$ python3 -q
>>> import numpy as np
>>> import numpy.linalg as la
>>> np.set_printoptions(precision=3, suppress=True, linewidth=200)
>>> rnd = lambda a: np.round(a, 3) + 0
>>> mat = np.load("mat.npy")
>>> mat
array([[-3, -3,  3,  1,  1],
       [-3, -3, -3,  3,  1],
       [ 3, -3, -3, -3,  3],
       [ 1,  3, -3, -3, -3],
       [ 1,  1,  3, -3, -3]])
>>> # equal to its transpose
>>> x0 = np.array([1, 5, 0, 2, -4])
>>> y = mat @ x0
>>> coef, lr = np.zeros(5), 1 / la.norm(mat, 2) ** 2
>>> for i in range(12):
...     coef -= lr * mat.T @ (mat @ coef - y)
...     if i % 2 == 0: print(i, round(la.norm(mat @ coef - y), 3))
... 
0 17.218
2 7.694
4 4.438
6 3.127
8 2.472
10 2.059
>>> rnd(coef)
array([ 0.024,  5.319, -0.068,  1.166, -3.499])
>>> rnd(la.cond(mat))
np.float64(10.404)
>>> (mat + mat.T) / 2
array([[-3., -3.,  3.,  1.,  1.],
       [-3., -3., -3.,  3.,  1.],
       [ 3., -3., -3., -3.,  3.],
       [ 1.,  3., -3., -3., -3.],
       [ 1.,  1.,  3., -3., -3.]])
>>> la.determinant(mat)
Traceback (most recent call last):
  File "<python-input-14>", line 1, in <module>
    la.determinant(mat)
    ^^^^^^^^^^^^^^
AttributeError: module 'numpy.linalg' has no attribute 'determinant'
>>> assert mat == mat.T
Traceback (most recent call last):
  File "<python-input-15>", line 1, in <module>
    assert mat == mat.T
           ^^^^^^^^^^^^
ValueError: The truth value of an array with more than one element is ambiguous. Use a.any() or a.all()
>>> la.matrix_power(mat, 4)
array([[ 1829,  1317,  -681, -2043,  -795],
       [ 1317,  2501,   327, -1803, -2043],
       [ -681,   327,  2205,   327,  -681],
       [-2043, -1803,   327,  2501,  1317],
       [ -795, -2043,  -681,  1317,  1829]])
>>> np.trace(mat)
np.int64(-15)
>>> np.allclose(mat @ mat.T, mat.T @ mat)
True
